% ipython --no-banner

In [1]: import numpy as np

In [2]: import numpy.linalg as la

In [3]: np.set_printoptions(precision=3, suppress=True, linewidth=200, floatmode="fixed")

In [4]: mat = np.loadtxt("m.csv", delimiter=",")

In [5]: print(mat)
[[ 1.526  0.876 -0.419  4.244  3.226  1.419  1.000  3.806]
 [-1.048 -2.494  3.395  2.208 -0.939 -2.395  1.000  3.455]
 [ 2.914 -0.875  0.199 -0.902 -1.663  0.801  1.000 -0.464]
 [ 5.204  3.946 -4.561  4.099  5.688  5.561  1.000  2.127]
 [-1.759 -2.240  3.559  3.719  0.279 -2.559  1.000  4.838]
 [ 0.974  2.100 -1.062  7.214  6.227  2.062  1.000  6.164]
 [ 0.999 -0.753  1.065  2.184  0.495 -0.065  1.000  2.560]
 [ 2.248 -0.059 -0.080  1.524  0.634  1.080  1.000  1.554]
 [ 1.439 -1.699  1.555 -0.131 -1.836 -0.555  1.000  0.719]
 [ 2.648 -0.060 -0.279  0.923  0.231  1.279  1.000  0.953]]

In [6]: print(mat.ravel(order="F"))
[ 1.526 -1.048  2.914  5.204 -1.759  0.974  0.999  2.248  1.439  2.648  0.876 -2.494 -0.875  3.946 -2.240  2.100 -0.753 -0.059 -1.699 -0.060 -0.419  3.395  0.199 -4.561  3.559 -1.062  1.065 -0.080
  1.555 -0.279  4.244  2.208 -0.902  4.099  3.719  7.214  2.184  1.524 -0.131  0.923  3.226 -0.939 -1.663  5.688  0.279  6.227  0.495  0.634 -1.836  0.231  1.419 -2.395  0.801  5.561 -2.559  2.062
 -0.065  1.080 -0.555  1.279  1.000  1.000  1.000  1.000  1.000  1.000  1.000  1.000  1.000  1.000  3.806  3.455 -0.464  2.127  4.838  6.164  2.560  1.554  0.719  0.953]

In [7]: T = mat.reshape(10, 2, -1)

In [8]: print(T.shape)
(10, 2, 4)

In [9]: print(np.swapaxes(T, 1, 2)[9])
[[ 2.648  0.231]
 [-0.060  1.279]
 [-0.279  1.000]
 [ 0.923  0.953]]

In [10]: u = np.array([1, -1, 2, -2, 2, -2])

In [11]: v = np.array([0, 1, 1])

In [12]: K = np.outer(u, v)

In [13]: print(K)
[[ 0  1  1]
 [ 0 -1 -1]
 [ 0  2  2]
 [ 0 -2 -2]
 [ 0  2  2]
 [ 0 -2 -2]]

In [14]: u, v = K[3], K[0]

In [15]: print(u @ u)
8

In [16]: pr = (u @ v) / (u @ u) * u

In [17]: print(np.round(la.norm(u + v) ** 2 + la.norm(u - v) ** 2, 3))
20.0

In [18]: print(v - pr)
[0.000 0.000 0.000]

In [19]: E = np.load("test12.npy")

In [20]: print(E)
[[ 0.231  0.077 -0.077 -0.385 -0.077  0.077  0.077]
 [ 0.077  0.026 -0.026 -0.128 -0.026  0.026  0.026]
 [-0.077 -0.026  0.026  0.128  0.026 -0.026 -0.026]
 [-0.385 -0.128  0.128  0.641  0.128 -0.128 -0.128]
 [-0.077 -0.026  0.026  0.128  0.026 -0.026 -0.026]
 [ 0.077  0.026 -0.026 -0.128 -0.026  0.026  0.026]
 [ 0.077  0.026 -0.026 -0.128 -0.026  0.026  0.026]]

In [21]: r = la.matrix_rank(E)

In [22]: print(r)
1

In [23]: null = la.svd(E)[2][r:].T

In [24]: print(np.allclose(E @ null, 0))
True

In [25]: print(null @ null.T)
[[ 0.769 -0.077  0.077  0.385  0.077 -0.077 -0.077]
 [-0.077  0.974  0.026  0.128  0.026 -0.026 -0.026]
 [ 0.077  0.026  0.974 -0.128 -0.026  0.026  0.026]
 [ 0.385  0.128 -0.128  0.359 -0.128  0.128  0.128]
 [ 0.077  0.026 -0.026 -0.128  0.974  0.026  0.026]
 [-0.077 -0.026  0.026  0.128  0.026  0.974 -0.026]
 [-0.077 -0.026  0.026  0.128  0.026 -0.026  0.974]]

In [26]: print(la.matrix_rank(E.T @ E), la.matrix_rank(E @ E.T))
1 1

In [27]: print([int(la.matrix_rank(E[:, :j + 1])) for j in range(7)])
[1, 1, 1, 1, 1, 1, 1]

In [28]: Y = E / la.norm(E, axis=1, keepdims=True)

In [29]: G = Y @ Y.T

In [30]: print(G)
[[ 1.000  1.000 -1.000 -1.000 -1.000  1.000  1.000]
 [ 1.000  1.000 -1.000 -1.000 -1.000  1.000  1.000]
 [-1.000 -1.000  1.000  1.000  1.000 -1.000 -1.000]
 [-1.000 -1.000  1.000  1.000  1.000 -1.000 -1.000]
 [-1.000 -1.000  1.000  1.000  1.000 -1.000 -1.000]
 [ 1.000  1.000 -1.000 -1.000 -1.000  1.000  1.000]
 [ 1.000  1.000 -1.000 -1.000 -1.000  1.000  1.000]]

In [31]: print(G[6])
[ 1.000  1.000 -1.000 -1.000 -1.000  1.000  1.000]

In [32]: print((G - 2 * np.eye(7)).round(6).argmax(axis=1))
[1 0 3 2 2 0 0]

In [33]: print(np.argwhere(np.triu(np.abs(G) > 0.95, 1)))
[[0 1]
 [0 2]
 [0 3]
 [0 4]
 [0 5]
 [0 6]
 [1 2]
 [1 3]
 [1 4]
 [1 5]
 [1 6]
 [2 3]
 [2 4]
 [2 5]
 [2 6]
 [3 4]
 [3 5]
 [3 6]
 [4 5]
 [4 6]
 [5 6]]

In [34]: w, V = la.eigh(E)

In [35]: vec = np.array([3, 0, 0, 1, 2, 2, 1])

In [36]: print((np.sign(V[:, -1].round(6)) == np.sign(V[0, -1].round(6))).astype(int))
[1 1 0 0 0 1 1]

In [37]: print(np.round(np.abs(E).sum(axis=1).max(), 3), np.abs(w).max())
1.667 1.0

In [38]: print(round(vec @ E @ vec, 3))
0.641

In [39]: print([round(float(x), 3) for x in la.svd(E, compute_uv=False)[:3]])
[1.0, 0.0, 0.0]

In [40]: print(np.round(la.norm(E, 2) / la.norm(E), 3))
1.0

In [41]: print(la.cond(E) > 100)
True

In [42]: print(la.matrix_rank(E, rtol=0.1))
1

In [43]: X = np.load("dump.npy")

In [44]: print(X)
[[ 3.300 -1.000  3.000 -2.000 -3.000 -2.000]
 [ 1.000 -2.700 -2.000 -2.000  3.000 -3.000]
 [ 0.000  0.000  2.300  1.000  0.000  1.000]
 [ 2.000 -3.000 -1.000  3.300 -1.000  0.000]
 [-3.000  0.000  1.000  0.000  3.300  0.000]
 [ 3.000 -1.000  3.000 -2.000 -3.000 -1.700]]

In [45]: vec = np.array([0, 1, 1, -2, 0, 2])

In [46]: target = X @ vec

In [47]: b, lr = np.zeros(6), 1 / la.norm(X, 2) ** 2

In [48]: for i in range(60):
    ...:     b -= lr * X.T @ (X @ b - target)
    ...:     if i % 10 == 0: print(i, round(la.norm(X @ b - target), 3))
    ...: 
0 8.11
10 1.038
20 0.926
30 0.875
40 0.83
50 0.788

In [49]: print(b)
[-0.379  1.636  1.041 -1.205 -0.249  0.569]

In [50]: m1 = np.load("mat.npy")

In [51]: print(m1)
[[-2 -2 -2]
 [-2 -4 -4]
 [-2 -4 -6]]

In [52]: print(np.sort(np.abs(la.eigvals(m1))))
[ 0.616  1.286 10.098]

In [53]: print(m1 @ m1)
[[12 20 24]
 [20 36 44]
 [24 44 56]]

In [54]: print(np.trace(m1))
-12

In [55]: la.determinant(m1)
AttributeError: module 'numpy.linalg' has no attribute 'determinant'


In [56]: print(la.matrix_power(m1, 2))
[[12 20 24]
 [20 36 44]
 [24 44 56]]

In [57]: print(np.allclose(m1, m1.T))
True

In [58]: w, V = la.eigh(m1)

In [59]: print(np.unique(w.round(6) + 0, return_counts=True)[1])
[1 1 1]

In [60]: print((w > 1e-8).sum(), (w < -1e-8).sum())
0 3

In [61]: print(V @ np.diag(w) @ V.T)
[[-2.000 -2.000 -2.000]
 [-2.000 -4.000 -4.000]
 [-2.000 -4.000 -6.000]]

In [62]: print([round(float(la.det(m1[:i, :i])), 2) + 0 for i in range(1, 4)])
[-2.0, 4.0, -8.0]

In [63]: rng = np.random.default_rng(31)

In [64]: lab = rng.permutation(3)

In [65]: print(lab)
[1 0 2]

In [66]: Y = m1[lab][:, lab]

In [67]: print(Y)
[[-4 -2 -4]
 [-2 -2 -2]
 [-4 -2 -6]]

In [68]: print(np.round(la.det(Y), 3), round(float(la.det(m1[lab])), 3))
-8.0 8.0

In [69]: w, V = la.eigh(m1)

In [70]: vec = np.array([2, 0, 2])

In [71]: print(vec @ m1 @ vec / (vec @ vec), np.round(w[0], 3), np.round(w[-1], 3))
-6.0 -10.098 -0.616

In [72]: print(V * np.maximum(w, 0) @ V.T)
[[0.000 0.000 0.000]
 [0.000 0.000 0.000]
 [0.000 0.000 0.000]]

In [73]: print(vec @ m1 @ vec)
-48

In [74]: feats = np.array([[0, 8, 0, 0],
    ...:     [6, 0, 0, 0],
    ...:     [0, 0, 0, 1],
    ...:     [2, 0, 0, 0],
    ...:     [2, 0, 8, 0],
    ...:     [0, 0, 0, 1],
    ...:     [6, 0, 6, 0]])

In [75]: proj = feats @ la.solve(feats.T @ feats, feats.T)

In [76]: print(proj)
[[ 1.000  0.000  0.000  0.000  0.000  0.000  0.000]
 [ 0.000  0.680  0.000  0.227 -0.245  0.000  0.326]
 [ 0.000  0.000  0.500  0.000  0.000  0.500  0.000]
 [ 0.000  0.227  0.000  0.076 -0.082  0.000  0.109]
 [ 0.000 -0.245  0.000 -0.082  0.728  0.000  0.363]
 [ 0.000  0.000  0.500  0.000  0.000  0.500  0.000]
 [ 0.000  0.326  0.000  0.109  0.363  0.000  0.517]]

In [77]: print(np.round(la.eigvalsh(proj), 3) + 0)
[0.000 0.000 0.000 1.000 1.000 1.000 1.000]

In [78]: print(np.diag(proj))
[1.000 0.680 0.500 0.076 0.728 0.500 0.517]

In [79]: print(proj @ feats[:, 0])
[0.000 6.000 0.000 2.000 2.000 0.000 6.000]

In [80]: print(np.allclose(proj @ proj, proj))
True

In [81]: print(np.round(np.trace(proj), 3))
4.0

In [82]: print(la.matrix_rank(np.eye(7) - proj))
3

In [83]: O, _ = la.qr(np.array([[1.1, -0.3, 1.3, 1.7],
    ...:     [0.4, -1.3, 1.1, -1.7],
    ...:     [0.4, -1.3, 1.4, -1.2],
    ...:     [0.6, -2.1, 0.7, -1.5],
    ...:     [0.4, -0.4, -0.5, -0.4],
    ...:     [-0.1, 0.6, -0.5, 0.5],
    ...:     [0.7, -0.9, -0.1, -1.4],
    ...:     [0.8, 0.4, 1.5, 0.1],
    ...:     [0.3, 1.6, 0.7, 0.2]]))

In [84]: J = O @ O.T

In [85]: print(J)
[[ 0.890 -0.149  0.003  0.090  0.054  0.010 -0.063  0.224 -0.102]
 [-0.149  0.340  0.320  0.231 -0.068 -0.128  0.088  0.124  0.048]
 [ 0.003  0.320  0.375  0.222 -0.179 -0.157 -0.086  0.135 -0.023]
 [ 0.090  0.231  0.222  0.377  0.103 -0.098  0.205 -0.033 -0.247]
 [ 0.054 -0.068 -0.179  0.103  0.338  0.085  0.406 -0.036 -0.016]
 [ 0.010 -0.128 -0.157 -0.098  0.085  0.069  0.056 -0.024  0.049]
 [-0.063  0.088 -0.086  0.205  0.406  0.056  0.592  0.056  0.096]
 [ 0.224  0.124  0.135 -0.033 -0.036 -0.024  0.056  0.407  0.389]
 [-0.102  0.048 -0.023 -0.247 -0.016  0.049  0.096  0.389  0.611]]

In [86]: W1 = np.array([[0, 0],
    ...:     [1, 2],
    ...:     [0, -1],
    ...:     [-1, 2],
    ...:     [-1, 2],
    ...:     [-2, 1],
    ...:     [0, -2],
    ...:     [-1, -2],
    ...:     [-2, -1]])

In [87]: b = np.array([-2, 2])

In [88]: hid = np.maximum(J @ W1 + b, 0)

In [89]: print(la.matrix_rank(hid))
1

In [90]: C = np.array([[0, -3], [1, -2]])

In [91]: print(W1 @ C)
[[ 0  0]
 [ 2 -7]
 [-1  2]
 [ 2 -1]
 [ 2 -1]
 [ 1  4]
 [-2  4]
 [-2  7]
 [-1  8]]

In [92]: print((hid @ C).round(6).argmax(axis=1))
[0 0 0 0 0 0 0 0 0]

In [93]: M = np.array([[-1, 3, 0], [0, 0, 1], [2, -6, -1]])

In [94]: vec = np.array([2, 3, 7, 1])

In [95]: target = feats @ vec

In [96]: b, lr = np.zeros(4), 1 / la.norm(feats, 2) ** 2

In [97]: for i in range(30):
    ...:     b -= lr * feats.T @ (feats @ b - target)
    ...:     if i % 10 == 0: print(i, round(la.norm(feats @ b - target), 3))
    ...: 
0 18.723
10 1.377
20 1.053

In [98]: print(b)
[2.000 3.000 7.000 0.345]
